>>> import numpy as np
>>> np.set_printoptions(suppress=True, linewidth=140)
>>> def rnd(a):
...     return np.round(a, 2) + 0
... 
>>> data = np.arange(36).reshape(6, 6) + 3
>>> data
array([[ 3,  4,  5,  6,  7,  8],
       [ 9, 10, 11, 12, 13, 14],
       [15, 16, 17, 18, 19, 20],
       [21, 22, 23, 24, 25, 26],
       [27, 28, 29, 30, 31, 32],
       [33, 34, 35, 36, 37, 38]])
>>> rng = np.random.default_rng(4448)
>>> lab = rng.permutation(6)
>>> lab
array([0, 4, 2, 5, 1, 3])
>>> out = data[lab][:, lab]
>>> rnd(np.linalg.det(out)), rnd(np.linalg.det(data[lab]))
(np.float64(0.0), np.float64(0.0))
>>> out
array([[ 3,  7,  5,  8,  4,  6],
       [27, 31, 29, 32, 28, 30],
       [15, 19, 17, 20, 16, 18],
       [33, 37, 35, 38, 34, 36],
       [ 9, 13, 11, 14, 10, 12],
       [21, 25, 23, 26, 22, 24]])
>>> np.linalg.lstsq(data[:-1].T, data[-1])[2]
np.int32(2)
>>> np.unique(data.round(6), axis=0).shape
(6, 6)
>>> left, sig, vt = np.linalg.svd(data)
>>> rnd(sig)
array([137.82,   4.57,   0.  ,   0.  ,   0.  ,   0.  ])
>>> out = left[:, :2] @ np.diag(sig[:2]) @ vt[:2]
>>> rnd(np.linalg.norm(data - out) / np.linalg.norm(data))
np.float64(0.0)
>>> np.linalg.matrix_rank(out)
np.int64(2)
>>> rnd(np.abs(data - out).max())
np.float64(0.0)
>>> np.linalg.matrix_rank(data, rtol=0.1)
np.int64(1)
>>> np.argsort(-np.linalg.norm(data, axis=0).round(6), kind="stable")[:3]
array([5, 4, 3])
>>> E = np.loadtxt("arr.csv", delimiter=",")
>>> E
array([[-6.,  0.,  2.,  0.],
       [-3.,  0.,  1.,  0.],
       [ 2.,  0., -4.,  0.],
       [ 1.,  0., -2.,  0.]])
>>> out = E[0, 0] * E[1:] - np.outer(E[1:, 0], E[0])
>>> out
array([[ 0.,  0.,  0.,  0.],
       [ 0., -0., 20., -0.],
       [ 0., -0., 10., -0.]])
>>> np.linalg.matrix_rank(out), np.linalg.matrix_rank(E)
(np.int64(1), np.int64(2))
>>> rnd(E[:, 0] / E[0, 0])
array([ 1.  ,  0.5 , -0.33, -0.17])
